$ python -q
>>> import numpy as np
>>> np.set_printoptions(precision=3, suppress=True, linewidth=200, floatmode="fixed")
>>> def rd(a):
...     return np.round(a, 3) + 0
... 
>>> feats = np.load("test3.npy")
>>> feats
array([[ 1.528, -0.163,  3.004,  1.539],
       [ 0.721, -0.541, -0.759, -1.157],
       [-1.688, -2.618, -1.144, -4.302],
       [ 2.558, -5.282, -3.356, -1.081],
       [-0.852, -2.044,  1.133,  0.803],
       [-0.954,  0.306,  8.378, -1.176],
       [-0.951, -3.863,  0.377, -2.865],
       [-0.996,  1.580, -1.647,  1.397],
       [-0.232,  0.036,  0.930, -1.564],
       [-1.804, -3.597,  2.502,  1.575],
       [-1.395, -3.037,  3.663, -3.300],
       [-1.871,  3.184, -2.675, -0.593],
       [ 3.839,  1.666, -1.338, -2.652],
       [ 0.947,  0.547,  5.159, -0.947],
       [ 0.162,  0.532, -0.420, -0.442],
       [ 0.876, -3.661,  0.183, -2.247],
       [ 0.561,  4.213,  3.682, -1.718],
       [-3.056, -9.679, -4.466,  0.110],
       [-1.202, -1.658,  0.698,  2.302],
       [ 3.378, -0.139, -4.799, -0.271],
       [ 2.533, -2.646, -1.755,  1.884],
       [-0.043, -1.154, -1.908,  0.907],
       [ 0.171,  1.178, -1.410,  0.280]])
>>> labels = feats[:, 2] > np.median(feats[:, 2])
>>> r0 = feats[labels].mean(axis=0) - feats[~labels].mean(axis=0)
>>> labels.astype(int)
array([1, 0, 0, 0, 1, 1, 1, 0, 1, 1, 1, 0, 0, 1, 0, 1, 1, 0, 1, 0, 0, 0, 0])
>>> rd(r0)
array([-0.792, -0.015,  4.841, -0.197])
>>> ((feats - feats.mean(axis=0)) @ r0 > 0).astype(int)
array([1, 0, 0, 0, 1, 1, 1, 0, 1, 1, 1, 0, 0, 1, 0, 0, 1, 0, 1, 0, 0, 0, 0])
>>> x0 = np.array([3, 0, 1, 0])
>>> rhs = feats @ x0
>>> beta, lr = np.zeros(4), 1 / np.linalg.norm(feats, 2) ** 2
>>> for i in range(60):
...     beta -= lr * feats.T @ (feats @ beta - rhs)
...     if i % 10 == 0: print(i, round(np.linalg.norm(feats @ beta - rhs), 3))
... 
0 18.394
10 1.851
20 0.205
30 0.023
40 0.003
50 0.0
>>> rd(np.linalg.cond(feats))
np.float64(2.255)
>>> cov = np.cov(feats, rowvar=False)
>>> rd(cov)
array([[ 3.168,  1.454, -0.982, -0.045],
       [ 1.454,  9.019,  2.548,  0.024],
       [-0.982,  2.548,  9.902, -0.674],
       [-0.045,  0.024, -0.674,  3.171]])
>>> rd(feats.std(axis=0))
array([1.741, 2.937, 3.078, 1.742])
>>> Y = np.c_[feats[:, :2] @ np.array([[-8, 7], [5, -7]]), np.array([-1, 2, -3, 3, -1, 3, 3, -2, 3, -1, 2, -1, 3, -2, -3, -3, 1, -3, 0, -1, -1, 0, 3])]
>>> rd(Y)
array([[-13.039,  11.837,  -1.000],
       [ -8.473,   8.834,   2.000],
       [  0.414,   6.510,  -3.000],
       [-46.874,  54.880,   3.000],
       [ -3.404,   8.344,  -1.000],
       [  9.162,  -8.820,   3.000],
       [-11.707,  20.384,   3.000],
       [ 15.868, -18.032,  -2.000],
       [  2.036,  -1.876,   3.000],
       [ -3.553,  12.551,  -1.000],
       [ -4.025,  11.494,   2.000],
       [ 30.888, -35.385,  -1.000],
       [-22.382,  15.211,   3.000],
       [ -4.841,   2.800,  -2.000],
       [  1.364,  -2.590,  -3.000],
       [-25.313,  31.759,  -3.000],
       [ 16.577, -25.564,   1.000],
       [-23.947,  46.361,  -3.000],
       [  1.326,   3.192,   0.000],
       [-27.719,  24.619,  -1.000],
       [-33.494,  36.253,  -1.000],
       [ -5.426,   7.777,   0.000],
       [  4.522,  -7.049,   3.000]])
>>> np.linalg.matrix_rank(np.c_[feats, Y])
np.int64(5)
>>> rd(np.linalg.norm(np.linalg.qr(feats)[0].T @ Y, axis=0) ** 2 / ((Y ** 2).sum(axis=0) + 1e-12))
array([1.000, 1.000, 0.169])
>>> rd(np.linalg.norm(Y - feats @ np.linalg.lstsq(feats, Y)[0], axis=0))
array([0.000, 0.000, 9.690])
